In [1]: import numpy as np

In [2]: np.set_printoptions(precision=1, suppress=True, linewidth=200, floatmode="fixed")

In [3]: M = np.load("sample3.npy")

In [4]: M
Out[4]: 
array([[-2.0,  1.0,  2.0],
       [ 0.0,  3.0,  0.0],
       [-4.0,  2.0,  4.0]])

In [5]: Y = np.array([[6, 5], [-3, 5], [-9, 9]])

In [6]: np.linalg.matrix_rank(M @ Y)
Out[6]: np.int64(2)

In [7]: np.einsum("ik,kj->ji", M, Y)
Out[7]: 
array([[-33.0,  -9.0, -66.0],
       [ 13.0,  15.0,  26.0]])

In [8]: np.einsum("ik,kj->ij", M, Y)
Out[8]: 
array([[-33.0,  13.0],
       [ -9.0,  15.0],
       [-66.0,  26.0]])

In [9]: np.linalg.matrix_rank(np.vstack([M, Y.T]))
Out[9]: np.int64(3)

In [10]: U, sv, VT = np.linalg.svd(M)

In [11]: vecs = VT[:(sv > 1e-8).sum()]

In [12]: rng = np.random.default_rng(9222)

In [13]: x = M[2] + -2 * M[1] + rng.integers(2) * np.eye(3)[2]

In [14]: x
Out[14]: array([-4.0, -4.0,  4.0])

In [15]: np.diag(vecs.T @ vecs)
Out[15]: array([0.5, 1.0, 0.5])

In [16]: np.allclose(vecs.T @ vecs @ x, x)
Out[16]: True

In [17]: np.round(vecs.T @ vecs, 1) + 0
Out[17]: 
array([[ 0.5,  0.0, -0.5],
       [ 0.0,  1.0,  0.0],
       [-0.5,  0.0,  0.5]])

In [18]: round(np.linalg.norm(x - vecs.T @ vecs @ x), 1)
Out[18]: np.float64(0.0)

In [19]: U, sv, VT = np.linalg.svd(M)

In [20]: sv.round(1) + 0
Out[20]: array([6.8, 2.8, 0.0])

In [21]: np.argmax(sv[:-1] / (sv[1:] + 1e-6)) + 1
Out[21]: np.int64(2)

In [22]: Y = U[:, :2] @ np.diag(sv[:2]) @ VT[:2]

In [23]: np.linalg.matrix_rank(Y)
Out[23]: np.int64(2)

In [24]: round(float(np.linalg.norm(M - Y) / np.linalg.norm(M)), 1)
Out[24]: 0.0

In [25]: np.round(np.abs(M - Y).max(), 1)
Out[25]: np.float64(0.0)

In [26]: w1 = np.array([[3, 1, 2], [3, 0, 3], [2, 1, 0]])

In [27]: b = np.array([-3, 3, 5])

In [28]: H = np.maximum(M @ w1 + b, 0)

In [29]: (H > 0).mean(axis=0)
Out[29]: array([0.3, 1.0, 1.0])

In [30]: (H > 0).astype(int)
Out[30]: 
array([[0, 1, 1],
       [1, 1, 1],
       [0, 1, 1]])

In [31]: W2 = np.array([[-3, -1, -3], [-2, -1, -2], [3, 1, -1]])

In [32]: (H @ W2).round(6).argmax(axis=1)
Out[32]: array([0, 0, 0])

In [33]: w1 @ W2
Out[33]: 
array([[ -5,  -2, -13],
       [  0,   0, -12],
       [ -8,  -3,  -8]])

In [34]: H @ W2
Out[34]: 
array([[  6.0,   1.0, -10.0],
       [ 18.0,   5.0, -38.0],
       [  3.0,   0.0,  -9.0]])

In [35]: np.poly(M)
Out[35]: array([ 1.0, -5.0,  6.0,  0.0])

In [36]: np.einsum("ij,ji->", M, M)
Out[36]: np.float64(13.0)

In [37]: np.einsum("ii->", M)
Out[37]: np.float64(5.0)

In [38]: W2 = np.array([[-1.0, -0.4, 1.1], [0.3, -0.3, 1.6]])

In [39]: feats = np.array([[-5, 7],
    ...:     [4, 5],
    ...:     [-8, -6],
    ...:     [1, 0],
    ...:     [-3, -7],
    ...:     [-5, -3],
    ...:     [2, -2],
    ...:     [-5, 3],
    ...:     [7, -1],
    ...:     [9, 5],
    ...:     [0, -2]]) @ W2 + 0.3 * rng.normal(size=(11, 3))

In [40]: feats
Out[40]: 
array([[  7.7,   0.4,   6.1],
       [ -2.0,  -2.9,  12.9],
       [  6.1,   5.0, -18.2],
       [ -0.9,  -0.8,   0.6],
       [  1.0,   3.1, -14.4],
       [  4.6,   3.2, -10.2],
       [ -2.9,   0.6,  -1.0],
       [  5.8,   1.1,  -0.6],
       [ -6.8,  -2.8,   6.1],
       [ -7.1,  -4.7,  17.6],
       [ -0.8,   0.7,  -3.4]])

In [41]: Q, vecs = np.linalg.qr(feats[:, :1])[0], np.linalg.qr(feats[:, 1:])[0]

In [42]: sv = np.linalg.svd(Q.T @ vecs, compute_uv=False)

In [43]: (sv > 0.9).sum()
Out[43]: np.int64(1)

In [44]: np.round(np.linalg.norm(Q @ Q.T - vecs @ vecs.T, 2), 1)
Out[44]: np.float64(1.0)
